$ ipython --no-banner

In [1]: import numpy as np

In [2]: from numpy import linalg as LA

In [3]: np.set_printoptions(precision=2, suppress=True, linewidth=140, floatmode="fixed")

In [4]: K = np.load("dump.npy")

In [5]: print(K)
[[0 1 0]
 [1 0 0]
 [0 0 0]]

In [6]: Uu, sigma, vt = LA.svd(K)

In [7]: V = vt[:(sigma > 1e-8).sum()]

In [8]: rng = np.random.default_rng(599956)

In [9]: x0 = K[1] + -2 * K[0] + rng.integers(2) * np.eye(3)[0]

In [10]: print(x0)
[ 1.00 -2.00  0.00]

In [11]: print(np.allclose(V.T @ V @ x0, x0))
True

In [12]: print(round(LA.norm(x0 - V.T @ V @ x0), 2))
0.0

In [13]: print(V.T @ V)
[[1.00 0.00 0.00]
 [0.00 1.00 0.00]
 [0.00 0.00 0.00]]

In [14]: hat = np.triu(np.array([[-5, 1, 4], [0, -1, 4], [2, 5, 2]]), 1) + np.eye(3)

In [15]: B = hat @ K @ LA.inv(hat)

In [16]: print(np.poly(B))
[ 1.00  0.00 -1.00  0.00]

In [17]: print(LA.matrix_rank(B))
2

In [18]: print(LA.svd(K, compute_uv=False))
[1.00 1.00 0.00]

In [19]: print(K.T @ K)
[[1 0 0]
 [0 1 0]
 [0 0 0]]

In [20]: print(K @ K.T)
[[1 0 0]
 [0 1 0]
 [0 0 0]]

In [21]: print(LA.norm(K, axis=0))
[1.00 1.00 0.00]

In [22]: M = np.load("x.npy")

In [23]: print(M)
[[ 2  3  4  5  6]
 [ 7  8  9 10 11]
 [12 13 14 15 16]
 [17 18 19 20 21]
 [22 23 24 25 26]
 [27 28 29 30 31]]

In [24]: # rank 2

In [25]: r = LA.matrix_rank(M)

In [26]: print(r)
2

In [27]: N = LA.svd(M)[2][r:].T

In [28]: print(LA.matrix_rank(M.T @ M), LA.matrix_rank(M @ M.T))
2 2

In [29]: print(N.shape)
(5, 3)

In [30]: print([int(LA.matrix_rank(np.delete(M, i, axis=0))) for i in range(6)])
[2, 2, 2, 2, 2, 2]

In [31]: print(np.allclose(M @ N, 0))
True

In [32]: print(np.unique(M.round(6), axis=0).shape)
(6, 5)

In [33]: print(round(float(np.trace(LA.pinv(M) @ M)), 2))
2.0

In [34]: Uu, sigma, vt = LA.svd(M)

In [35]: V = vt[:(sigma > 1e-8).sum()]

In [36]: x0 = M[3] + 2 * M[4] + rng.integers(2) * np.eye(5)[1]

In [37]: print(x0)
[61.00 65.00 67.00 70.00 73.00]

In [38]: print(np.allclose(V.T @ V @ x0, x0))
False

In [39]: print(np.diag(V.T @ V))
[0.60 0.30 0.20 0.30 0.60]

In [40]: J = np.load("run15.npy")

In [41]: print(J)
[[-2.00  0.00  0.00  0.00  0.00]
 [ 0.00 -2.00 -3.00 -3.00 -3.00]
 [ 0.00 -3.00 -2.00 -3.00 -3.00]
 [ 0.00 -3.00 -3.00 -2.00 -3.00]
 [ 0.00 -3.00 -3.00 -3.00 -2.00]]

In [42]: B = J / LA.norm(J, axis=1, keepdims=True)

In [43]: C2 = B @ B.T

In [44]: print((C2 - 2 * np.eye(5)).round(6).argmax(axis=1))
[1 2 1 1 1]

In [45]: r0 = np.array([1, 2, -1, 2, 1])

In [46]: B = J + np.outer(r0, np.eye(5)[1])

In [47]: print(LA.matrix_rank(B - J))
1

In [48]: print(np.flatnonzero(LA.matrix_power((J != 0) + (J.T != 0) + np.eye(5), 5)[2]))
[1 2 3 4]

In [49]: print((LA.matrix_power((J != 0) + (J.T != 0) + np.eye(5), 5) > 0).astype(int))
[[1 0 0 0 0]
 [0 1 1 1 1]
 [0 1 1 1 1]
 [0 1 1 1 1]
 [0 1 1 1 1]]

In [50]: data = np.loadtxt("mat.csv", delimiter=",")

In [51]: print(data)
[[ 4.00  0.00  0.00  0.00  0.00]
 [ 0.00  4.00  0.00  0.00  0.00]
 [ 0.00  0.00  0.00  0.00  0.00]
 [ 0.00  0.00 -8.00  0.00  0.00]
 [ 0.00  0.00  0.00  0.00 -1.00]]

In [52]: r = LA.matrix_rank(data)

In [53]: print(r)
4

In [54]: N = LA.svd(data)[2][r:].T

In [55]: print(N[:, 0] / N[np.abs(N[:, 0]).round(6).argmax(), 0])
[0.00 0.00 0.00 1.00 0.00]

In [56]: print(np.allclose(data @ N, 0))
True

In [57]: print([int(LA.matrix_rank(data[:, :j + 1])) for j in range(5)])
[1, 2, 3, 3, 4]

In [58]: print(N.shape)
(5, 1)

In [59]: print(N @ N.T)
[[0.00 0.00 0.00 0.00 0.00]
 [0.00 0.00 0.00 0.00 0.00]
 [0.00 0.00 0.00 0.00 0.00]
 [0.00 0.00 0.00 1.00 0.00]
 [0.00 0.00 0.00 0.00 0.00]]

In [60]: print(np.allclose(data[:-1].T @ LA.lstsq(data[:-1].T, data[-1])[0], data[-1]))
False

In [61]: print(LA.lstsq(data[:-1].T, data[-1])[2])
3

In [62]: print(data @ LA.pinv(data) @ data)
[[ 4.00  0.00  0.00  0.00  0.00]
 [ 0.00  4.00  0.00  0.00  0.00]
 [ 0.00  0.00  0.00  0.00  0.00]
 [ 0.00  0.00 -8.00  0.00  0.00]
 [ 0.00  0.00  0.00  0.00 -1.00]]

In [63]: hat = np.triu(np.array([[2, 8, 7, 2, 6],
    ...:     [6, 0, 1, 9, 5],
    ...:     [7, 2, 5, 1, 8],
    ...:     [9, 2, 4, 6, 2],
    ...:     [6, 5, 0, 0, 7]]), 1) + np.eye(5)

In [64]: B = hat @ data @ LA.inv(hat)

In [65]: print(np.trace(B), np.trace(data))
7.0 7.0

In [66]: print(hat @ data - data @ hat)
[[  0.00   0.00 -44.00  -8.00 -30.00]
 [  0.00   0.00 -76.00 -36.00 -25.00]
 [  0.00   0.00  -8.00   0.00  -8.00]
 [  0.00   0.00   0.00   8.00  62.00]
 [  0.00   0.00   0.00   0.00   0.00]]

In [67]: print(round(LA.det(B), 2))
0.0

In [68]: print(B)
[[  4.00   0.00 -44.00  36.00 250.00]
 [  0.00   4.00 -76.00  40.00 503.00]
 [  0.00   0.00  -8.00   8.00  40.00]
 [  0.00   0.00  -8.00   8.00  46.00]
 [  0.00   0.00   0.00   0.00  -1.00]]

In [69]: print(LA.matrix_rank(B))
4

In [70]: mat = np.load("case12.npy")

In [71]: print(mat.round(2) + 0)
[[ 13.45   1.33   4.56  -4.56  11.75  -3.60  10.42]
 [ 12.02   0.97   3.77  -3.77  10.50  -3.36   9.53]
 [  7.90   0.01   1.64  -1.64   6.89  -2.63   6.88]
 [  6.27  -0.32   0.87  -0.87   5.48  -2.31   5.81]
 [  3.76  -0.75  -0.18   0.18   3.33  -1.76   4.08]
 [  3.38  -0.81  -0.32   0.32   3.01  -1.67   3.82]
 [  1.93  -0.96  -0.79   0.79   1.78  -1.29   2.74]
 [ -0.16  -0.87  -1.02   1.02   0.04  -0.53   0.91]
 [ -0.39  -0.76  -0.91   0.91  -0.15  -0.38   0.61]
 [ -0.03  -0.01  -0.01   0.01  -0.01   0.00   0.00]
 [  0.06   0.03   0.03  -0.03   0.03   0.00   0.00]
 [  0.38   0.14   0.10  -0.10   0.17  -0.03   0.03]
 [  0.48   0.16   0.10  -0.10   0.20  -0.05   0.04]
 [  0.65   0.18   0.06  -0.06   0.25  -0.09   0.07]
 [  1.21  -0.38  -1.58   1.58  -0.26  -0.66   0.12]
 [  1.13  -0.69  -2.30   2.30  -0.62  -0.84   0.07]
 [ -0.60  -3.16  -7.71   7.71  -3.89  -1.91  -0.73]
 [ -3.80  -6.35 -14.42  14.42  -8.49  -2.97  -2.14]
 [ -4.71  -7.17 -16.14  16.14  -9.72  -3.21  -2.54]]

In [72]: # looks like rank 3

In [73]: Uu, sigma, vt = LA.svd(M)

In [74]: print(np.argmax(sigma[:-1] / (sigma[1:] + 1e-6)) + 1)
2

In [75]: B = Uu[:, :2] @ np.diag(sigma[:2]) @ vt[:2]

In [76]: print(LA.matrix_rank(M, rtol=0.05))
1

In [77]: print(B)
[[ 2.00  3.00  4.00  5.00  6.00]
 [ 7.00  8.00  9.00 10.00 11.00]
 [12.00 13.00 14.00 15.00 16.00]
 [17.00 18.00 19.00 20.00 21.00]
 [22.00 23.00 24.00 25.00 26.00]
 [27.00 28.00 29.00 30.00 31.00]]

In [78]: print(LA.matrix_rank(B))
2

In [79]: r = LA.matrix_rank(K)

In [80]: print(r)
2

In [81]: N = LA.svd(K)[2][r:].T

In [82]: print([int(LA.matrix_rank(np.delete(K, i, axis=0))) for i in range(3)])
[1, 1, 2]

In [83]: print(K @ N)
[[0.00]
 [0.00]
 [0.00]]

In [84]: print(LA.matrix_rank(K.T @ K), LA.matrix_rank(K @ K.T))
2 2

In [85]: print(np.allclose(K @ N, 0))
True

In [86]: print(N[:, 0] / N[np.abs(N[:, 0]).round(6).argmax(), 0])
[0.00 0.00 1.00]

In [87]: print([int(LA.matrix_rank(K[:, :j + 1])) for j in range(3)])
[1, 2, 2]

In [88]: print(N.shape)
(3, 1)

In [89]: Q, _ = LA.qr(np.array([[-0.2, -1.1, 0.6, -0.2],
    ...:     [-0.1, -0.1, -1.7, 0.1],
    ...:     [1.2, -0.7, 0.7, 1.0],
    ...:     [1.1, 1.8, 1.6, 0.0]]))

In [90]: vals = np.array([4, 4, -6, -5])

In [91]: m1 = Q @ np.diag(vals) @ Q.T

In [92]: print(m1)
[[-2.99  0.58  2.04 -3.45]
 [ 0.58 -5.66 -0.40 -0.34]
 [ 2.04 -0.40  3.40  0.99]
 [-3.45 -0.34  0.99  2.26]]

In [93]: vals, V = LA.eigh(m1)

In [94]: print(V @ np.diag(vals) @ V.T)
[[-2.99  0.58  2.04 -3.45]
 [ 0.58 -5.66 -0.40 -0.34]
 [ 2.04 -0.40  3.40  0.99]
 [-3.45 -0.34  0.99  2.26]]

In [95]: print(np.round(vals.sum(), 2), round(float(np.trace(m1)), 2))
-3.0 -3.0

In [96]: print(vals)
[-6.00 -5.00  4.00  4.00]

In [97]: print(np.round(V.T @ V, 2) + 0)
[[1.00 0.00 0.00 0.00]
 [0.00 1.00 0.00 0.00]
 [0.00 0.00 1.00 0.00]
 [0.00 0.00 0.00 1.00]]

In [98]: W1 = np.array([[-3, -4, -3, 3], [-4, 3, -5, 2], [3, 3, 5, 4], [-5, -5, -1, 0]])

In [99]: b = np.array([4, 9, 7, 6])

In [100]: H = np.maximum(m1 @ W1 + b, 0)

In [101]: print(LA.matrix_rank(H))
4

In [102]: basis = np.array([[-2, 0, 0], [3, -2, 1], [0, 2, -1], [-2, -3, 2]])

In [103]: print(H @ basis)
[[ 57.48 -57.69  32.02]
 [-50.83  63.85 -31.93]
 [-44.65 -46.78  35.85]
 [ 25.61  16.57  -8.28]]

In [104]: print((H @ basis).round(6).argmax(axis=1))
[0 1 2 0]

In [105]: Uu, sigma, vt = LA.svd(m1, full_matrices=False)

In [106]: print(np.cumsum(sigma ** 2) / np.sum(sigma ** 2))
[0.39 0.66 0.83 1.00]

In [107]: print(np.allclose(Uu * sigma @ vt, m1))
True

In [108]: print(round(float(np.sqrt((sigma ** 2).sum())), 2), round(float(LA.norm(m1)), 2))
9.64 9.64

In [109]: B = m1 / np.sqrt((m1 ** 2).mean(axis=1, keepdims=True))

In [110]: print(LA.matrix_rank(B) == LA.matrix_rank(m1))
True

In [111]: print(B[0])
[-1.19  0.23  0.81 -1.37]

In [112]: print(m1 - m1.mean(axis=1, keepdims=True))
[[-2.04  1.53  3.00 -2.49]
 [ 2.03 -4.21  1.06  1.12]
 [ 0.53 -1.91  1.89 -0.52]
 [-3.31 -0.20  1.13  2.39]]

In [113]: arr = np.loadtxt("w.csv", delimiter=",")

In [114]: print(arr)
[[-0.08  0.30  0.12 -0.26 -0.10 -0.12]
 [-0.04  0.15  0.06 -0.13 -0.05 -0.06]
 [ 0.28 -1.05 -0.42  0.91  0.35  0.42]
 [ 0.08 -0.30 -0.12  0.26  0.10  0.12]]

In [115]: # rank 1

In [116]: Uu, sigma, vt = LA.svd(arr)

In [117]: print(np.argmax(sigma[:-1] / (sigma[1:] + 1e-6)) + 1)
1

In [118]: B = Uu[:, :1] @ np.diag(sigma[:1]) @ vt[:1]

In [119]: print(B)
[[-0.08  0.30  0.12 -0.26 -0.10 -0.12]
 [-0.04  0.15  0.06 -0.13 -0.05 -0.06]
 [ 0.28 -1.05 -0.42  0.91  0.35  0.42]
 [ 0.08 -0.30 -0.12  0.26  0.10  0.12]]

In [120]: print(round(float(np.abs(arr - B).max()), 2))
0.0

In [121]: print(LA.matrix_rank(arr, rtol=0.05))
1

In [122]: print(round(float(LA.norm(arr - B, 2)), 2), round(float(sigma[1]), 2))
0.0 0.0

In [123]: print(LA.matrix_rank(B))
1

In [124]: C2 = arr.T @ arr

In [125]: print(round(np.trace(C2), 2), round(float((arr ** 2).sum()), 2))
2.94 2.94

In [126]: print(round(LA.norm(arr, 2) / LA.norm(arr), 2))
1.0

In [127]: print(LA.matrix_rank(arr, rtol=0.1))
1

In [128]: print(np.unique(arr.round(6), axis=0).shape)
(4, 6)

In [129]: print(np.abs(np.diag(LA.qr(arr)[1])) > 1e-9)
[ True False False False]

In [130]: def softmax(z):
     ...:     e = np.exp(z - z.max(axis=-1, keepdims=True))
     ...:     return e / e.sum(axis=-1, keepdims=True)
     ...: 

In [131]: print(softmax(arr[2]))
[0.17 0.05 0.08 0.32 0.18 0.20]

In [132]: att = arr @ arr.T / np.sqrt(6)

In [133]: print(softmax(att)[2] @ arr)
[ 0.14 -0.52 -0.21  0.45  0.17  0.21]

In [134]: X = np.load("layer1.npy")

In [135]: print(X)
[[3.10 2.00 0.00 2.00 3.00 3.00 0.00]
 [3.00 1.10 0.00 2.00 3.00 3.00 3.00]
 [0.00 1.00 0.10 2.00 3.00 1.00 0.00]
 [2.00 1.00 0.00 2.10 1.00 2.00 0.00]
 [1.00 0.00 0.00 3.00 0.10 0.00 0.00]
 [2.00 2.00 2.00 0.00 0.00 0.10 3.00]
 [3.00 2.00 0.00 2.00 3.00 3.00 0.10]]

In [136]: Uu, sigma, vt = LA.svd(X, full_matrices=False)

In [137]: print((sigma > 1e-8).sum())
7

In [138]: print(Uu.shape, sigma.shape, vt.shape)
(7, 7) (7,) (7, 7)

In [139]: print(np.round(Uu.T @ Uu, 2) + 0)
[[1.00 0.00 0.00 0.00 0.00 0.00 0.00]
 [0.00 1.00 0.00 0.00 0.00 0.00 0.00]
 [0.00 0.00 1.00 0.00 0.00 0.00 0.00]
 [0.00 0.00 0.00 1.00 0.00 0.00 0.00]
 [0.00 0.00 0.00 0.00 1.00 0.00 0.00]
 [0.00 0.00 0.00 0.00 0.00 1.00 0.00]
 [0.00 0.00 0.00 0.00 0.00 0.00 1.00]]
